>>> import numpy as np
>>> np.set_printoptions(precision=2, suppress=True, linewidth=100)
>>> F = np.array([[0.0, 0.0, 0.0, -1.0, 0.0],
...     [0.0, 0.0, -1.0, 0.0, -1.0],
...     [0.0, -1.0, 0.0, 0.0, -1.0],
...     [-1.0, 0.0, 0.0, 0.0, 0.0],
...     [0.0, -1.0, -1.0, 0.0, 0.0]])
>>> print(F)
[[ 0.  0.  0. -1.  0.]
 [ 0.  0. -1.  0. -1.]
 [ 0. -1.  0.  0. -1.]
 [-1.  0.  0.  0.  0.]
 [ 0. -1. -1.  0.  0.]]
>>> print([round(float(np.linalg.det(F[:i, :i])), 2) + 0 for i in range(1, 6)])
[0.0, 0.0, 0.0, 1.0, 2.0]
>>> print(np.all(np.linalg.eigvalsh(F) > 0))
False
>>> m1 = np.load("case0.npy")
>>> print(m1.round(2) + 0)
[[-0.44 -0.13 -0.57  0.3  -0.34 -0.51  0.01]
 [ 0.13 -0.07  0.57  0.28 -0.19 -0.45 -0.58]
 [ 0.5  -0.36 -0.07 -0.19  0.33 -0.59  0.34]
 [-0.19 -0.86 -0.04 -0.25  0.02  0.27 -0.31]
 [ 0.   -0.25  0.41  0.08 -0.62  0.08  0.61]
 [-0.69  0.    0.42 -0.05  0.48 -0.21  0.25]
 [ 0.13 -0.24 -0.02  0.85  0.34  0.25  0.13]]
>>> # columns are unit length and at right angles
>>> print(np.linalg.norm(m1, axis=0))
[1. 1. 1. 1. 1. 1. 1.]
>>> print(np.linalg.svd(m1, compute_uv=False))
[1. 1. 1. 1. 1. 1. 1.]
>>> print(np.round(m1.T @ m1, 2) + 0)
[[1. 0. 0. 0. 0. 0. 0.]
 [0. 1. 0. 0. 0. 0. 0.]
 [0. 0. 1. 0. 0. 0. 0.]
 [0. 0. 0. 1. 0. 0. 0.]
 [0. 0. 0. 0. 1. 0. 0.]
 [0. 0. 0. 0. 0. 1. 0.]
 [0. 0. 0. 0. 0. 0. 1.]]
>>> O, vecs = np.linalg.qr(m1[:, :3])[0], np.linalg.qr(m1[:, 3:])[0]
>>> s = np.linalg.svd(O.T @ vecs, compute_uv=False)
>>> print(np.round(np.linalg.norm(O @ O.T - vecs @ vecs.T, 2), 2))
1.0
>>> print(np.degrees(np.arccos(s.clip(0, 1))))
[90. 90. 90.]
>>> print(s.round(2) + 0)
[0. 0. 0.]
>>> O, R = np.linalg.qr(m1)
>>> print(np.round(np.trace(O @ O.T), 2))
7.0
>>> print(np.linalg.matrix_rank(m1))
7
>>> print(np.unravel_index(np.abs(m1).argmax(), m1.shape))
(np.int64(3), np.int64(1))
>>> print(round(float(np.abs(m1).max()), 2))
0.86
>>> np.zeros(7, 7)
Traceback (most recent call last):
  File "<python-input-22>", line 1, in <module>
    np.zeros(7, 7)
    ~~~~~~~~^^^^^^
TypeError: Cannot interpret '7' as a data type
>>> print(np.round(np.linalg.norm(m1), 2))
2.65
>>> m1[:, 7]
Traceback (most recent call last):
  File "<python-input-24>", line 1, in <module>
    m1[:, 7]
    ~~^^^^^^
IndexError: index 7 is out of bounds for axis 1 with size 7
>>> print(np.linalg.svd(m1, compute_uv=False))
[1. 1. 1. 1. 1. 1. 1.]
>>> print(np.round(m1.mean(axis=0), 2) + 0)
[-0.08 -0.27  0.1   0.15  0.   -0.17  0.06]
>>> out = np.array([[2, 2], [1, 3], [1, 3], [2, 3], [2, 1], [3, 3], [5, 4]])
>>> print(np.einsum("ij,ij->i", m1, m1))
[1. 1. 1. 1. 1. 1. 1.]
>>> print(np.vstack([m1, out.T]).shape)
(9, 7)
>>> print(np.linalg.matrix_rank(m1 @ out))
2
>>> M = np.load("out11.npy")
>>> print(M)
[[ 1.6  -1.61  0.1 ]
 [ 0.3  -0.32  2.4 ]
 [-1.6   1.63 -1.2 ]
 [ 2.2  -2.19  0.6 ]
 [-0.3   0.3   1.7 ]
 [ 1.1  -1.1   0.  ]
 [ 0.1  -0.11  1.  ]
 [-0.3   0.28 -1.5 ]
 [ 1.4  -1.43 -0.7 ]
 [ 0.1  -0.08 -1.2 ]
 [ 0.6  -0.62 -0.2 ]
 [ 1.1  -1.11  1.  ]
 [ 0.3  -0.32 -0.7 ]
 [-1.4   1.43 -0.7 ]
 [-0.1   0.14  0.9 ]
 [ 0.4  -0.4   1.  ]
 [ 0.8  -0.81 -0.9 ]
 [-0.3   0.28 -1.  ]
 [-0.5   0.5  -0.5 ]
 [-1.5   1.52 -0.8 ]]
>>> rng = np.random.default_rng(69)
>>> out = F + rng.integers(-2, 3, (5, 1)) @ rng.integers(-2, 3, (1, 5))
>>> print(out)
[[-4.  0. -2. -5.  0.]
 [ 0.  0. -1.  0. -1.]
 [ 2. -1.  1.  2. -1.]
 [-1.  0.  0.  0.  0.]
 [ 2. -1.  0.  2.  0.]]
>>> print(out - F)
[[-4.  0. -2. -4.  0.]
 [ 0.  0.  0.  0.  0.]
 [ 2.  0.  1.  2.  0.]
 [ 0.  0.  0.  0.  0.]
 [ 2.  0.  1.  2.  0.]]
>>> print(round(float(np.linalg.norm(out, 1)), 2), np.round(np.linalg.norm(out, np.inf), 2))
9.0 11.0
>>> print(np.round(np.linalg.norm(out[0], 1), 2), round(float(np.linalg.norm(out[0], np.inf)), 2))
11.0 5.0
>>> print(round(float(np.linalg.norm(out, "nuc")), 2))
12.38
>>> print(np.linalg.norm(out, axis=1))
[6.71 1.41 3.32 1.   3.  ]
>>> print(round(float(np.linalg.norm(out) ** 2 / np.linalg.norm(out, 2) ** 2), 2))
1.09
>>> print(np.linalg.norm(out, axis=1).argmax())
0
>>> print(out[0] @ out[3])
4.0
>>> print(np.round(np.linalg.norm(M, "nuc"), 2))
11.07
>>> print(round(np.linalg.norm(M[9], 1), 2), round(np.linalg.norm(M[9], np.inf), 2))
1.38 1.2
>>> print(np.round(M[9] @ M[12], 2))
0.9
>>> print(np.linalg.norm(M, axis=0))
[4.52 4.56 4.71]
>>> print(round(np.linalg.norm(M[9] - M[12]), 2))
0.59
>>> print(np.linalg.norm(M, axis=1).argmax())
3
>>> print(np.round(np.linalg.norm(M, 1), 2), round(np.linalg.norm(M, np.inf), 2))
18.1 4.99
>>> G = np.cov(M, rowvar=False)
>>> print(M.std(axis=0))
[0.99 1.   1.05]
>>> print(np.median(M, axis=0))
[ 0.2  -0.21 -0.35]
>>> print(G)
[[ 1.03 -1.04  0.33]
 [-1.04  1.05 -0.33]
 [ 0.33 -0.33  1.17]]
>>> print(np.argsort(-M.std(axis=0).round(6), kind="stable"))
[2 1 0]
>>> out = np.c_[M[:, :2] @ np.array([[0, 2], [0, 1]]), np.array([2, 6, 8, 9, 1, 1, 9, 8, 8, 7, 8, 1, 0, 0, 2, 0, 1, 6, 9, 4])]
>>> print(out)
[[ 0.    1.59  2.  ]
 [ 0.    0.28  6.  ]
 [ 0.   -1.57  8.  ]
 [ 0.    2.21  9.  ]
 [ 0.   -0.3   1.  ]
 [ 0.    1.1   1.  ]
 [ 0.    0.09  9.  ]
 [ 0.   -0.32  8.  ]
 [ 0.    1.37  8.  ]
 [ 0.    0.12  7.  ]
 [ 0.    0.58  8.  ]
 [ 0.    1.09  1.  ]
 [ 0.    0.28  0.  ]
 [ 0.   -1.37  0.  ]
 [ 0.   -0.06  2.  ]
 [ 0.    0.4   0.  ]
 [ 0.    0.79  1.  ]
 [ 0.   -0.32  6.  ]
 [ 0.   -0.5   9.  ]
 [ 0.   -1.48  4.  ]]
>>> print(np.linalg.lstsq(M, out[:, 0])[0])
[0. 0. 0.]
>>> print(np.linalg.matrix_rank(out))
2
>>> print(np.linalg.norm(np.linalg.qr(M)[0].T @ out, axis=0) ** 2 / ((out ** 2).sum(axis=0) + 1e-12))
[0.   1.   0.07]
